>>> import numpy as np
>>> np.set_printoptions(precision=2, suppress=True, linewidth=200, floatmode="fixed")
>>> rnd = lambda a: np.round(a, 2) + 0
>>> J = np.loadtxt("test11.csv", delimiter=",")
>>> J
array([[0.00, 1.00, 1.00],
       [1.00, 0.00, 1.00],
       [1.00, 1.00, 0.00]])
>>> # symmetric
>>> rng = np.random.default_rng(937274)
>>> idx = rng.permutation(3)
>>> other = J[:, idx] * rng.choice([-1, 1], 3)
>>> other
array([[-0.00, -1.00,  1.00],
       [-1.00, -1.00,  0.00],
       [-1.00, -0.00,  1.00]])
>>> U, _, Vt = np.linalg.svd(J.T @ other)
>>> rnd(U @ Vt)
array([[-1.00,  0.00,  0.00],
       [ 0.00,  0.00,  1.00],
       [ 0.00, -1.00,  0.00]])
>>> vals, V = np.linalg.eigh(J)
>>> rnd(np.abs(V[:, -1]))
array([0.58, 0.58, 0.58])
>>> rnd(np.linalg.eigvalsh(J @ J))
array([1.00, 1.00, 4.00])
>>> vals.sum(), np.trace(J)
(np.float64(0.0), np.float64(0.0))
>>> J @ (-1.0) ** np.arange(3)
array([0.00, 2.00, 0.00])
>>> np.allclose(J @ J.T, J.T @ J)
True
>>> np.sort(np.abs(np.fft.fft(J[0]))), rnd(np.sort(np.linalg.svd(J, compute_uv=False)))
(array([1.00, 1.00, 2.00]), array([1.00, 1.00, 2.00]))
>>> A = np.load("mat.npy")
>>> A
array([[ 3.00,  0.00,  0.00,  0.00,  0.00],
       [ 0.00, -7.00, -8.00,  7.00,  8.00],
       [ 0.00, -2.00,  4.00,  9.00, -8.00],
       [ 0.00, -8.00, -5.00, -8.00, -3.00],
       [ 0.00, -8.00, -6.00,  5.00,  7.00]])
>>> # 2 groups of indices that never mix
>>> np.trace(A)
np.float64(-1.0)
>>> np.linalg.determinant(A)
Traceback (most recent call last):
  File "<python-input-23>", line 1, in <module>
    np.linalg.determinant(A)
    ^^^^^^^^^^^^^^^^^^^^^
AttributeError: module 'numpy.linalg' has no attribute 'determinant'
>>> rnd(np.abs(np.linalg.eigvals(A)).max())
np.float64(13.5)
>>> (A - A.T) / 2
array([[ 0.00,  0.00,  0.00,  0.00,  0.00],
       [ 0.00,  0.00, -3.00,  7.50,  8.00],
       [ 0.00,  3.00,  0.00,  7.00, -1.00],
       [ 0.00, -7.50, -7.00,  0.00, -4.00],
       [ 0.00, -8.00,  1.00,  4.00,  0.00]])
>>> other = np.array([[-1, -3, -2], [-1, 2, -1], [-2, 1, -1], [-1, 0, 0], [-1, -3, -2]])
>>> np.einsum("ik,kj->ji", A, other)
array([[ -3.00,   8.00,  -7.00,  29.00,   8.00],
       [ -9.00, -46.00,  24.00, -12.00, -43.00],
       [ -6.00,  -1.00,  14.00,  19.00,   0.00]])
>>> np.einsum("ij->j", A)
array([  3.00, -25.00, -15.00,  13.00,   4.00])
>>> A @ other
array([[ -3.00,  -9.00,  -6.00],
       [  8.00, -46.00,  -1.00],
       [ -7.00,  24.00,  14.00],
       [ 29.00, -12.00,  19.00],
       [  8.00, -43.00,   0.00]])
>>> np.linalg.matrix_rank(np.vstack([A, other.T]))
np.int64(5)
>>> np.vstack([A, other.T]).shape
(8, 5)
>>> q, _ = np.linalg.qr(np.array([[-0.2, 0.4, -0.1], [0.8, 1.4, 0.1], [-0.7, -1.5, 0.8]]))
>>> vals = np.array([2, 0, -3])
>>> mat = q @ np.diag(vals) @ q.T
>>> rnd(mat)
array([[-0.13, -0.79, -0.29],
       [-0.79, -0.26, -2.36],
       [-0.29, -2.36, -0.61]])
>>> [round(float(x), 2) for x in np.linalg.svd(mat, compute_uv=False)[:3]]
[3.0, 2.0, 0.0]
>>> np.argsort(-np.linalg.norm(mat, axis=0).round(6), kind="stable")[:3]
array([1, 2, 0])
>>> rnd(np.trace(np.linalg.pinv(mat) @ mat))
np.float64(2.0)
>>> np.allclose(mat[:-1].T @ np.linalg.lstsq(mat[:-1].T, mat[-1])[0], mat[-1])
True
>>> np.abs(np.diag(np.linalg.qr(mat)[1])) > 1e-9
array([ True,  True, False])
>>> np.linalg.lstsq(mat[:-1].T, mat[-1])[2]
np.int32(2)
>>> E = np.minimum.outer(np.arange(1, 5), np.arange(1, 5)) * -1
>>> E
array([[-1, -1, -1, -1],
       [-1, -2, -2, -2],
       [-1, -2, -3, -3],
       [-1, -2, -3, -4]])
>>> # symmetric
>>> rnd(np.linalg.det(E.T))
np.float64(1.0)
>>> np.kron(np.eye(2, dtype=int), E)
array([[-1, -1, -1, -1,  0,  0,  0,  0],
       [-1, -2, -2, -2,  0,  0,  0,  0],
       [-1, -2, -3, -3,  0,  0,  0,  0],
       [-1, -2, -3, -4,  0,  0,  0,  0],
       [ 0,  0,  0,  0, -1, -1, -1, -1],
       [ 0,  0,  0,  0, -1, -2, -2, -2],
       [ 0,  0,  0,  0, -1, -2, -3, -3],
       [ 0,  0,  0,  0, -1, -2, -3, -4]])
>>> rnd(np.poly(E))
array([ 1.00, 10.00, 15.00,  7.00,  1.00])
>>> x = np.array([-1, 2, 0, 1])
>>> h1 = np.maximum(E @ x, 0)
>>> np.maximum(E @ x, 0) - np.maximum(-E @ x, 0)
array([-2, -5, -6, -7])
>>> np.flatnonzero(h1 > 1e-9)
array([], dtype=int64)
>>> rnd(np.tanh(E @ x))
array([-0.96, -1.00, -1.00, -1.00])
>>> h1
array([0, 0, 0, 0])
>>> X = np.load("block16.npy")
>>> X
array([[ 2.50, -0.70,  0.40],
       [ 2.40, -0.84,  0.69]])
>>> np.linalg.matrix_rank(X, rtol=0.1)
np.int64(1)
>>> np.linalg.cond(X) > 100
np.False_
>>> feats = np.load("dump.npy")
>>> feats
array([[ 41,  20,  70,  22,  47],
       [ 20,  93,  66,  90,  79],
       [ 70,  66, 142,  70,  98],
       [ 22,  90,  70, 126, 130],
       [ 47,  79,  98, 130, 164]])
>>> vals, V = np.linalg.eigh(feats)
>>> rnd(V @ np.diag(vals) @ V.T)
array([[ 41.00,  20.00,  70.00,  22.00,  47.00],
       [ 20.00,  93.00,  66.00,  90.00,  79.00],
       [ 70.00,  66.00, 142.00,  70.00,  98.00],
       [ 22.00,  90.00,  70.00, 126.00, 130.00],
       [ 47.00,  79.00,  98.00, 130.00, 164.00]])
>>> rnd(V.T @ V)
array([[1.00, 0.00, 0.00, 0.00, 0.00],
       [0.00, 1.00, 0.00, 0.00, 0.00],
       [0.00, 0.00, 1.00, 0.00, 0.00],
       [0.00, 0.00, 0.00, 1.00, 0.00],
       [0.00, 0.00, 0.00, 0.00, 1.00]])
>>> rnd(V.T @ feats @ V)
array([[  0.00,   0.00,   0.00,   0.00,   0.00],
       [  0.00,   4.81,   0.00,   0.00,   0.00],
       [  0.00,   0.00,  43.58,   0.00,   0.00],
       [  0.00,   0.00,   0.00,  95.15,   0.00],
       [  0.00,   0.00,   0.00,   0.00, 422.47]])
>>> rnd(np.linalg.eigvalsh(feats + -2 * np.eye(5)))
array([ -2.00,   2.81,  41.58,  93.15, 420.47])
>>> np.argsort(-np.linalg.norm(feats, axis=0).round(6), kind="stable")[:3]
array([4, 3, 2])
>>> np.linalg.cond(feats) > 100
np.True_
>>> [round(float(x), 2) for x in np.linalg.svd(feats, compute_uv=False)[:3]]
[422.47, 95.15, 43.58]
>>> rnd(np.linalg.norm(feats, 2) / np.linalg.norm(feats))
np.float64(0.97)
>>> vals, V = np.linalg.eigh(feats)
>>> x = np.array([2, 2, -1, 0, -2])
>>> rnd(x @ feats @ x / (x @ x)), rnd(vals[0]), rnd(vals[-1])
(np.float64(25.69), np.float64(0.0), np.float64(422.47))
>>> x @ feats @ x
np.int64(334)
>>> rnd(V * np.maximum(vals, 0) @ V.T)
array([[ 41.00,  20.00,  70.00,  22.00,  47.00],
       [ 20.00,  93.00,  66.00,  90.00,  79.00],
       [ 70.00,  66.00, 142.00,  70.00,  98.00],
       [ 22.00,  90.00,  70.00, 126.00, 130.00],
       [ 47.00,  79.00,  98.00, 130.00, 164.00]])
>>> (np.sign(V[:, -1].round(6)) == np.sign(V[0, -1].round(6))).astype(int)
array([1, 1, 1, 1, 1])
